In [1]: import numpy as np

In [2]: np.set_printoptions(precision=2, suppress=True, linewidth=100, legacy="1.25")

In [3]: def tidy(a):
   ...:     return np.round(a, 2) + 0
   ...: 

In [4]: m1 = np.array([[2, 2, 0, 0, 2], [0, 2, -1, -1, 2], [-2, -2, 2, 1, 2]])

In [5]: m1[-1] = m1[0] + 3 * m1[1]

In [6]: m1
Out[6]: 
array([[ 2,  2,  0,  0,  2],
       [ 0,  2, -1, -1,  2],
       [ 2,  8, -3, -3,  8]])

In [7]: # rank 2

In [8]: try:
   ...:     np.linalg.inv(m1)
   ...: except np.linalg.LinAlgError as e:
   ...:     print(e)
   ...: 
Last 2 dimensions of the array must be square

In [9]: tidy(np.trace(np.linalg.pinv(m1) @ m1))
Out[9]: 2.0

In [10]: left, sig, VT = np.linalg.svd(m1)

In [11]: tidy(sig)
Out[11]: array([12.97,  1.91,  0.  ])

In [12]: np.argmax(sig[:-1] / (sig[1:] + 1e-6)) + 1
Out[12]: 2

In [13]: out = left[:, :2] @ np.diag(sig[:2]) @ VT[:2]

In [14]: np.linalg.matrix_rank(out)
Out[14]: 2

In [15]: tidy(np.linalg.norm(m1 - out) / np.linalg.norm(m1))
Out[15]: 0.0

In [16]: np.linalg.matrix_rank(m1, rtol=0.05)
Out[16]: 2

In [17]: tidy(np.linalg.norm(m1 - out, 2)), tidy(sig[2])
Out[17]: (0.0, 0.0)

In [18]: left, sig, VT = np.linalg.svd(m1)

In [19]: evecs = VT[:(sig > 1e-8).sum()]

In [20]: rng = np.random.default_rng(667)

In [21]: vec = m1[1] + -1 * m1[2] + rng.integers(2) * np.eye(5)[0]

In [22]: vec
Out[22]: array([-1., -6.,  2.,  2., -6.])

In [23]: tidy(np.diag(evecs.T @ evecs))
Out[23]: array([0.71, 0.43, 0.21, 0.21, 0.43])

In [24]: tidy(evecs.T @ evecs)
Out[24]: 
array([[ 0.71,  0.14,  0.29,  0.29,  0.14],
       [ 0.14,  0.43, -0.14, -0.14,  0.43],
       [ 0.29, -0.14,  0.21,  0.21, -0.14],
       [ 0.29, -0.14,  0.21,  0.21, -0.14],
       [ 0.14,  0.43, -0.14, -0.14,  0.43]])

In [25]: np.linalg.matrix_rank(np.vstack([m1, vec]))
Out[25]: 3

In [26]: np.allclose(evecs.T @ evecs @ vec, vec)
Out[26]: False

In [27]: np.argsort(-np.linalg.norm(m1, axis=0).round(6), kind="stable")[:3]
Out[27]: array([1, 4, 2])

In [28]: np.linalg.matrix_rank(m1, rtol=0.1)
Out[28]: 2

In [29]: def softmax(z):
    ...:     e = np.exp(z - z.max(axis=-1, keepdims=True))
    ...:     return e / e.sum(axis=-1, keepdims=True)
    ...: 

In [30]: tidy(softmax(m1[2] + 3))
Out[30]: array([0. , 0.5, 0. , 0. , 0.5])

In [31]: S = m1 @ m1.T / np.sqrt(5)

In [32]: tidy(softmax(S))
Out[32]: 
array([[0., 0., 1.],
       [0., 0., 1.],
       [0., 0., 1.]])

In [33]: softmax(S).round(6).argmax(axis=1)
Out[33]: array([2, 2, 2])

In [34]: mat = np.load("out11.npy")

In [35]: mat
Out[35]: 
array([[-3,  0,  0,  0],
       [ 0,  0,  0,  0],
       [ 0,  0, -1,  0],
       [ 0,  0,  0,  0]])

In [36]: ev, evecs = np.linalg.eigh(mat)

In [37]: vec = np.array([1, 2, 0, 0])

In [38]: vec @ mat @ vec
Out[38]: -3

In [39]: evecs * np.maximum(ev, 0) @ evecs.T
Out[39]: 
array([[0., 0., 0., 0.],
       [0., 0., 0., 0.],
       [0., 0., 0., 0.],
       [0., 0., 0., 0.]])

In [40]: vec @ mat @ vec / (vec @ vec), ev[0], ev[-1]
Out[40]: (-0.6, -3.0, 0.0)
